% python3 -q
>>> import numpy as np
>>> from numpy import linalg as LA
>>> np.set_printoptions(precision=1, suppress=True, linewidth=200, legacy="1.25")
>>> other = np.array([[0], [-2], [-3], [1], [-1], [-3], [2], [-1], [0], [-2]])
>>> F = np.block([[np.zeros((10, 10)), other], [other.T, np.zeros((1, 1))]])
>>> print(F)
[[ 0.  0.  0.  0.  0.  0.  0.  0.  0.  0.  0.]
 [ 0.  0.  0.  0.  0.  0.  0.  0.  0.  0. -2.]
 [ 0.  0.  0.  0.  0.  0.  0.  0.  0.  0. -3.]
 [ 0.  0.  0.  0.  0.  0.  0.  0.  0.  0.  1.]
 [ 0.  0.  0.  0.  0.  0.  0.  0.  0.  0. -1.]
 [ 0.  0.  0.  0.  0.  0.  0.  0.  0.  0. -3.]
 [ 0.  0.  0.  0.  0.  0.  0.  0.  0.  0.  2.]
 [ 0.  0.  0.  0.  0.  0.  0.  0.  0.  0. -1.]
 [ 0.  0.  0.  0.  0.  0.  0.  0.  0.  0.  0.]
 [ 0.  0.  0.  0.  0.  0.  0.  0.  0.  0. -2.]
 [ 0. -2. -3.  1. -1. -3.  2. -1.  0. -2.  0.]]
>>> w, evecs = LA.eigh(F)
>>> x0 = np.array([4, 1, -3, -3, 4, 4, 5, -2, 2, 4, 1])
>>> (np.sign(evecs[:, -1].round(6)) == np.sign(evecs[0, -1].round(6))).astype(int)
array([1, 0, 0, 0, 0, 0, 0, 0, 1, 0, 0])
>>> x0 @ F @ x0
-16.0
>>> np.abs(F).sum(axis=1).max(), round(np.abs(w).max(), 1)
(15.0, 5.7)
>>> print(np.round(LA.eigvalsh(F[1:, 1:]), 1) + 0)
[-5.7  0.   0.   0.   0.   0.   0.   0.   0.   5.7]
>>> np.round(evecs * np.abs(w) @ evecs.T, 1) + 0
array([[ 0. ,  0. ,  0. ,  0. ,  0. ,  0. ,  0. ,  0. ,  0. ,  0. ,  0. ],
       [ 0. ,  0.7,  1. , -0.3,  0.3,  1. , -0.7,  0.3,  0. ,  0.7,  0. ],
       [ 0. ,  1. ,  1.6, -0.5,  0.5,  1.6, -1. ,  0.5,  0. ,  1. ,  0. ],
       [ 0. , -0.3, -0.5,  0.2, -0.2, -0.5,  0.3, -0.2,  0. , -0.3,  0. ],
       [ 0. ,  0.3,  0.5, -0.2,  0.2,  0.5, -0.3,  0.2,  0. ,  0.3,  0. ],
       [ 0. ,  1. ,  1.6, -0.5,  0.5,  1.6, -1. ,  0.5,  0. ,  1. ,  0. ],
       [ 0. , -0.7, -1. ,  0.3, -0.3, -1. ,  0.7, -0.3,  0. , -0.7,  0. ],
       [ 0. ,  0.3,  0.5, -0.2,  0.2,  0.5, -0.3,  0.2,  0. ,  0.3,  0. ],
       [ 0. ,  0. ,  0. ,  0. ,  0. ,  0. ,  0. ,  0. ,  0. ,  0. ,  0. ],
       [ 0. ,  0.7,  1. , -0.3,  0.3,  1. , -0.7,  0.3,  0. ,  0.7,  0. ],
       [ 0. ,  0. ,  0. ,  0. ,  0. ,  0. ,  0. ,  0. ,  0. ,  0. ,  5.7]])
